$ python -q
>>> import numpy as np
>>> import numpy.linalg as la
>>> np.set_printoptions(precision=3, suppress=True, linewidth=160)
>>> def rnd(a):
...     return np.round(a, 3) + 0
... 
>>> feats = np.loadtxt("run14.csv", delimiter=",")
>>> feats
array([[  1.577, -17.426,  -4.326, -10.24 ],
       [  0.941,  51.784,  -6.715,  18.025],
       [ -0.539,   0.653,  -3.818, -14.151],
       [  2.4  ,  28.905,   1.836, -15.988],
       [ -3.696,  17.585,   2.992,   5.467],
       [  0.965,  10.52 ,   3.93 ,  -1.611],
       [ -1.803,   2.221,  -2.621,  -5.045],
       [ -1.271, -11.424,   1.698,   2.466],
       [  0.271,  -1.242,   1.773,   4.176],
       [ -0.015, -18.888,  -1.973,  12.149],
       [  1.352,   6.353,   1.431,  -3.825]])
>>> proj = feats @ la.solve(feats.T @ feats, feats.T)
>>> la.matrix_rank(np.eye(11) - proj)
np.int64(7)
>>> rnd(proj @ feats[:, 1])
array([-17.426,  51.784,   0.653,  28.905,  17.585,  10.52 ,   2.221, -11.424,  -1.242, -18.888,   6.353])
>>> np.trace(proj)
np.float64(4.0)
>>> ang = np.radians(120)
>>> R = np.eye(4)
>>> R[0, 0] = R[3, 3] = np.cos(ang)
>>> R[0, 3], R[3, 0] = -np.sin(ang), np.sin(ang)
>>> rnd(R)
array([[-0.5  ,  0.   ,  0.   , -0.866],
       [ 0.   ,  1.   ,  0.   ,  0.   ],
       [ 0.   ,  0.   ,  1.   ,  0.   ],
       [ 0.866,  0.   ,  0.   , -0.5  ]])
>>> other = feats @ R.T
>>> np.allclose(la.norm(feats, axis=1), la.norm(other, axis=1))
True
>>> rnd(np.abs(other - feats).max(axis=0))
array([17.022,  0.   ,  0.   , 26.223])
>>> np.allclose(feats @ feats.T, other @ other.T)
True
>>> Z = feats[[3, 5]].astype(float)
>>> for _ in range(6):
...     lab = la.norm(feats[:, None] - Z, axis=-1).argmin(axis=1)
...     Z = np.array([feats[lab == j].mean(axis=0) for j in range(2)])
... 
>>> lab
array([1, 0, 1, 0, 1, 1, 1, 1, 1, 1, 1])
>>> np.abs(Z[1] - Z[0]).argmax()
np.int64(1)
>>> A = np.load("block14.npy")
>>> rnd(A)
array([[-0.234,  0.154,  0.025, -0.496,  0.131, -0.215,  0.322,  0.076, -0.618, -0.133, -0.246,  0.205],
       [-0.067, -0.448,  0.18 ,  0.3  , -0.26 , -0.572,  0.306,  0.009, -0.145,  0.211,  0.32 ,  0.13 ],
       [-0.033, -0.412, -0.184,  0.037, -0.109,  0.66 ,  0.251,  0.165, -0.392, -0.014,  0.247, -0.202],
       [ 0.   ,  0.054, -0.265, -0.387,  0.13 , -0.036, -0.381, -0.194, -0.133,  0.441,  0.576,  0.177],
       [ 0.435,  0.06 , -0.175,  0.048, -0.31 , -0.249, -0.439,  0.481, -0.364, -0.087, -0.08 , -0.213],
       [-0.067, -0.125, -0.153,  0.426,  0.093,  0.1  , -0.248, -0.317, -0.349,  0.403, -0.513,  0.215],
       [-0.067, -0.098,  0.325,  0.289,  0.532, -0.027, -0.341, -0.05 , -0.274, -0.487,  0.285,  0.042],
       [ 0.234,  0.438,  0.24 ,  0.105, -0.392,  0.084,  0.113, -0.59 , -0.294, -0.098,  0.176, -0.191],
       [-0.1  ,  0.538, -0.388,  0.453,  0.298, -0.089,  0.327,  0.243, -0.065,  0.143,  0.212, -0.113],
       [-0.602, -0.104, -0.386, -0.018, -0.178, -0.228, -0.199, -0.247,  0.014, -0.247, -0.028, -0.481],
       [ 0.535, -0.263, -0.515, -0.059,  0.249, -0.183,  0.24 , -0.352,  0.054, -0.303, -0.048,  0.04 ],
       [-0.167,  0.117, -0.284,  0.157, -0.404,  0.127, -0.085,  0.048,  0.057, -0.392,  0.119,  0.702]])
>>> # keeps lengths
>>> rnd(np.trace(A))
np.float64(-2.051)
>>> A.inv()
Traceback (most recent call last):
  File "<python-input-27>", line 1, in <module>
    A.inv()
    ^^^^^
AttributeError: 'numpy.ndarray' object has no attribute 'inv'
>>> rnd(np.abs(la.eigvals(A)).max())
np.float64(1.0)
>>> np.allclose(A, A.T)
False
>>> rnd(la.det(A))
np.float64(-1.0)
>>> O, vecs = la.qr(A[:, :10])[0], la.qr(A[:, 10:])[0]
>>> sig = la.svd(O.T @ vecs, compute_uv=False)
>>> rnd(la.norm(O @ O.T - vecs @ vecs.T, 2))
np.float64(1.0)
>>> rnd(np.degrees(np.arccos(sig.clip(0, 1))))
array([90., 90.])
>>> rnd(A.reshape(2, -1))
array([[-0.234,  0.154,  0.025, -0.496,  0.131, -0.215,  0.322,  0.076, -0.618, -0.133, -0.246,  0.205, -0.067, -0.448,  0.18 ,  0.3  , -0.26 , -0.572,
         0.306,  0.009, -0.145,  0.211,  0.32 ,  0.13 , -0.033, -0.412, -0.184,  0.037, -0.109,  0.66 ,  0.251,  0.165, -0.392, -0.014,  0.247, -0.202,
         0.   ,  0.054, -0.265, -0.387,  0.13 , -0.036, -0.381, -0.194, -0.133,  0.441,  0.576,  0.177,  0.435,  0.06 , -0.175,  0.048, -0.31 , -0.249,
        -0.439,  0.481, -0.364, -0.087, -0.08 , -0.213, -0.067, -0.125, -0.153,  0.426,  0.093,  0.1  , -0.248, -0.317, -0.349,  0.403, -0.513,  0.215],
       [-0.067, -0.098,  0.325,  0.289,  0.532, -0.027, -0.341, -0.05 , -0.274, -0.487,  0.285,  0.042,  0.234,  0.438,  0.24 ,  0.105, -0.392,  0.084,
         0.113, -0.59 , -0.294, -0.098,  0.176, -0.191, -0.1  ,  0.538, -0.388,  0.453,  0.298, -0.089,  0.327,  0.243, -0.065,  0.143,  0.212, -0.113,
        -0.602, -0.104, -0.386, -0.018, -0.178, -0.228, -0.199, -0.247,  0.014, -0.247, -0.028, -0.481,  0.535, -0.263, -0.515, -0.059,  0.249, -0.183,
         0.24 , -0.352,  0.054, -0.303, -0.048,  0.04 , -0.167,  0.117, -0.284,  0.157, -0.404,  0.127, -0.085,  0.048,  0.057, -0.392,  0.119,  0.702]])
>>> rnd(A.ravel(order="F"))
array([-0.234, -0.067, -0.033,  0.   ,  0.435, -0.067, -0.067,  0.234, -0.1  , -0.602,  0.535, -0.167,  0.154, -0.448, -0.412,  0.054,  0.06 , -0.125, -0.098,
        0.438,  0.538, -0.104, -0.263,  0.117,  0.025,  0.18 , -0.184, -0.265, -0.175, -0.153,  0.325,  0.24 , -0.388, -0.386, -0.515, -0.284, -0.496,  0.3  ,
        0.037, -0.387,  0.048,  0.426,  0.289,  0.105,  0.453, -0.018, -0.059,  0.157,  0.131, -0.26 , -0.109,  0.13 , -0.31 ,  0.093,  0.532, -0.392,  0.298,
       -0.178,  0.249, -0.404, -0.215, -0.572,  0.66 , -0.036, -0.249,  0.1  , -0.027,  0.084, -0.089, -0.228, -0.183,  0.127,  0.322,  0.306,  0.251, -0.381,
       -0.439, -0.248, -0.341,  0.113,  0.327, -0.199,  0.24 , -0.085,  0.076,  0.009,  0.165, -0.194,  0.481, -0.317, -0.05 , -0.59 ,  0.243, -0.247, -0.352,
        0.048, -0.618, -0.145, -0.392, -0.133, -0.364, -0.349, -0.274, -0.294, -0.065,  0.014,  0.054,  0.057, -0.133,  0.211, -0.014,  0.441, -0.087,  0.403,
       -0.487, -0.098,  0.143, -0.247, -0.303, -0.392, -0.246,  0.32 ,  0.247,  0.576, -0.08 , -0.513,  0.285,  0.176,  0.212, -0.028, -0.048,  0.119,  0.205,
        0.13 , -0.202,  0.177, -0.213,  0.215,  0.042, -0.191, -0.113, -0.481,  0.04 ,  0.702])
>>> T = A.reshape(12, 2, -1)
>>> rnd(np.swapaxes(T, 1, 2)[6])
array([[-0.067, -0.341],
       [-0.098, -0.05 ],
       [ 0.325, -0.274],
       [ 0.289, -0.487],
       [ 0.532,  0.285],
       [-0.027,  0.042]])
>>> np.einsum("ihd,jhd->hij", T, T).shape
(2, 12, 12)
